$ python3 -q
>>> import numpy as np
>>> np.set_printoptions(suppress=True, linewidth=140)
>>> def tidy(a):
...     return np.round(a, 2) + 0
... 
>>> M = np.array([[1.33, -0.22, 0.6, 0.61],
...     [1.06, -0.23, 0.51, 0.71],
...     [-2.32, 0.47, -0.71, -1.11],
...     [-3.22, 0.76, -0.66, -1.31],
...     [-0.48, 0.05, -0.06, -0.02],
...     [0.52, -0.22, -0.66, -0.3]])
>>> x0 = np.array([3, 2, 1, 4])
>>> y = M @ x0
>>> print(tidy(y))
[  6.59   6.07 -11.17 -14.04  -1.48  -0.74]
>>> print(tidy(np.linalg.lstsq(M, y)[0]))
[3. 2. 1. 4.]
>>> try:
...     np.linalg.solve(M, y)
... except np.linalg.LinAlgError as e:
...     print("failed:", e)
... 
failed: Last 2 dimensions of the array must be square
>>> rng = np.random.default_rng(33)
>>> y = y + 0.05 * rng.normal(size=6)
>>> print(tidy(y))
[  6.61   6.04 -11.14 -14.04  -1.56  -0.69]
>>> b, *_ = np.linalg.lstsq(M, y)
>>> print(tidy(np.linalg.norm(y - M @ b)))
0.03
>>> print(tidy(M.T @ (y - M @ b)))
[0. 0. 0. 0.]
>>> print(tidy(b))
[3.13 2.09 1.14 3.67]
>>> x0 = np.array([1, 8, 2, 5])
>>> h1 = np.maximum(M @ x0, 0)
>>> print(tidy(np.tanh(M @ x0)))
[ 1.    1.   -1.   -1.   -0.29 -1.  ]
>>> print(tidy(M.T @ h1))
[ 9.1  -1.71  4.22  5.02]
>>> print(tidy(h1))
[3.82 3.79 0.   0.   0.   0.  ]
>>> print(np.flatnonzero(h1 > 1e-9))
[0 1]
>>> print(M * (h1 > 1e-9)[:, None])
[[ 1.33 -0.22  0.6   0.61]
 [ 1.06 -0.23  0.51  0.71]
 [-0.    0.   -0.   -0.  ]
 [-0.    0.   -0.   -0.  ]
 [-0.    0.   -0.   -0.  ]
 [ 0.   -0.   -0.   -0.  ]]
>>> print(tidy(np.maximum(M @ x0, 0) - np.maximum(-M @ x0, 0)))
[ 3.82  3.79 -5.53 -5.01 -0.3  -4.06]
>>> G = M.T @ M
>>> print(np.linalg.matrix_rank(G))
4
>>> print((M @ M.T).shape)
(6, 6)
>>> print(tidy(np.trace(G)), tidy((M ** 2).sum()))
26.01 26.01
>>> print(tidy(np.linalg.svd(M, compute_uv=False) ** 2))
[24.97  1.    0.04  0.  ]
>>> out = np.array([[2, 2, 3], [1, 1, 1], [1, 1, 0], [2, 2, 3]])
>>> print(np.vstack([M, out.T]).shape)
(9, 4)
>>> print(np.linalg.matrix_rank(M @ out))
2
>>> print(np.linalg.matrix_rank(np.vstack([M, out.T])))
4
>>> out = M / np.sqrt((M ** 2).mean(axis=1, keepdims=True))
>>> print(np.linalg.matrix_rank(M - M.mean(axis=1, keepdims=True)))
3
>>> out = np.array([[-1], [1], [2], [2], [0], [1]])
>>> W2 = np.array([[3, 2, 0, 1]])
>>> J = out @ W2
>>> print(J)
[[-3 -2  0 -1]
 [ 3  2  0  1]
 [ 6  4  0  2]
 [ 6  4  0  2]
 [ 0  0  0  0]
 [ 3  2  0  1]]
>>> # rows 2 and 3 are equal
>>> print(J - J[0])
[[0 0 0 0]
 [6 4 0 2]
 [9 6 0 3]
 [9 6 0 3]
 [3 2 0 1]
 [6 4 0 2]]
>>> print(np.unravel_index(np.abs(J).argmax(), J.shape))
(np.int64(2), np.int64(0))
>>> np.zeros(6, 4)
Traceback (most recent call last):
  File "<python-input-42>", line 1, in <module>
    np.zeros(6, 4)
    ~~~~~~~~^^^^^^
TypeError: Cannot interpret '4' as a data type
>>> print(np.diff(J, axis=0))
[[ 6  4  0  2]
 [ 3  2  0  1]
 [ 0  0  0  0]
 [-6 -4  0 -2]
 [ 3  2  0  1]]
>>> print(J.sum(axis=0))
[15 10  0  5]
>>> J[6]
Traceback (most recent call last):
  File "<python-input-45>", line 1, in <module>
    J[6]
    ~^^^
IndexError: index 6 is out of bounds for axis 0 with size 6
>>> print(J.sum(axis=1))
[-6  6 12 12  0  6]
>>> print(np.linalg.lstsq(J[:-1].T, J[-1])[2])
1
>>> print(tidy(J @ np.linalg.pinv(J) @ J))
[[-3. -2.  0. -1.]
 [ 3.  2.  0.  1.]
 [ 6.  4.  0.  2.]
 [ 6.  4.  0.  2.]
 [ 0.  0.  0.  0.]
 [ 3.  2.  0.  1.]]
>>> arr = np.array([[1.0, 0.5, 0.25, 0.12, 0.06, 0.03],
...     [0.5, 1.0, 0.5, 0.25, 0.12, 0.06],
...     [0.25, 0.5, 1.0, 0.5, 0.25, 0.12],
...     [0.12, 0.25, 0.5, 1.0, 0.5, 0.25],
...     [0.06, 0.12, 0.25, 0.5, 1.0, 0.5],
...     [0.03, 0.06, 0.12, 0.25, 0.5, 1.0]])
>>> w, V = np.linalg.eigvalsh(arr)
Traceback (most recent call last):
  File "<python-input-50>", line 1, in <module>
    w, V = np.linalg.eigvalsh(arr)
    ^^^^
ValueError: too many values to unpack (expected 2)
>>> w, V = np.linalg.eigh(arr)
>>> print(tidy(V.T @ arr @ V))
[[0.36 0.   0.   0.   0.   0.  ]
 [0.   0.41 0.   0.   0.   0.  ]
 [0.   0.   0.55 0.   0.   0.  ]
 [0.   0.   0.   0.85 0.   0.  ]
 [0.   0.   0.   0.   1.44 0.  ]
 [0.   0.   0.   0.   0.   2.39]]
>>> print(w.sum(), np.trace(arr))
6.0 6.0
>>> print(tidy(V @ np.diag(w) @ V.T))
[[1.   0.5  0.25 0.12 0.06 0.03]
 [0.5  1.   0.5  0.25 0.12 0.06]
 [0.25 0.5  1.   0.5  0.25 0.12]
 [0.12 0.25 0.5  1.   0.5  0.25]
 [0.06 0.12 0.25 0.5  1.   0.5 ]
 [0.03 0.06 0.12 0.25 0.5  1.  ]]
>>> print((w > 1e-8).sum(), (w < -1e-8).sum())
6 0
>>> print(np.abs(V[:, -1]).round(6).argmax())
2
